$ python -q
>>> import numpy as np
>>> import numpy.linalg as la
>>> np.set_printoptions(precision=1, suppress=True, linewidth=120)
>>> feats = np.loadtxt("arr.csv", delimiter=",")
>>> feats
array([[ 1.,  2.,  2.,  5.,  4., -1.,  2.,  1.,  4., -3.,  4., -3., -5.,  1.,  0.],
       [-5., -3.,  2.,  2., -3., -1.,  3., -5.,  2.,  1.,  5.,  4.,  0., -1.,  0.],
       [ 5., -3.,  2.,  5.,  2.,  3.,  1.,  2., -4., -3., -3.,  5.,  2., -4.,  0.],
       [ 0., -2., -4.,  1., -3.,  5., -3.,  4., -5.,  5., -2.,  2., -2., -1.,  0.],
       [-1., -2., -1., -5.,  5.,  0.,  1., -5., -1.,  3., -5.,  2., -5., -1.,  0.],
       [-2.,  1.,  3., -3., -2., -5., -4., -2.,  0., -2.,  2., -5., -1.,  0.,  0.],
       [-1., -4.,  4., -2.,  0., -4.,  2., -5.,  1., -4.,  3., -3., -4.,  3.,  0.],
       [ 5.,  2.,  2.,  2., -3., -3., -2.,  4., -4., -3.,  0.,  5., -2., -5.,  0.],
       [-1.,  1.,  0.,  5.,  3.,  5., -2.,  0., -5.,  3.,  4., -2.,  0.,  3.,  0.],
       [ 2.,  4., -1., -1., -4., -5.,  4.,  1.,  3.,  3., -5., -3.,  4.,  0.,  0.],
       [ 4., -5., -4.,  3.,  4., -1.,  2., -4., -5.,  4.,  1.,  5.,  0., -3.,  0.],
       [ 3.,  3., -5.,  4.,  1., -2., -5.,  2., -4., -2., -1.,  4., -1., -3.,  0.],
       [ 2., -2.,  0.,  2., -4.,  2.,  5.,  5., -1.,  0.,  4.,  4., -4., -4.,  0.],
       [ 3.,  2., -1., -5.,  1.,  1., -4., -4.,  5.,  5.,  1., -5., -1., -4.,  0.],
       [ 0.,  0.,  0.,  0.,  0.,  0.,  0.,  0.,  0.,  0.,  0.,  0.,  0.,  0.,  3.]])
>>> np.round(np.sort(la.eigvals(feats).real), 1) + 0
array([-9.4, -7.3, -7.3, -3.2, -3.2, -3. , -3. ,  0. ,  0. ,  3. ,  5.7,  5.7,  6.7,  6.7, 13.8])
>>> np.flatnonzero(la.matrix_power((feats != 0) + (feats.T != 0) + np.eye(15), 15)[14])
array([14])
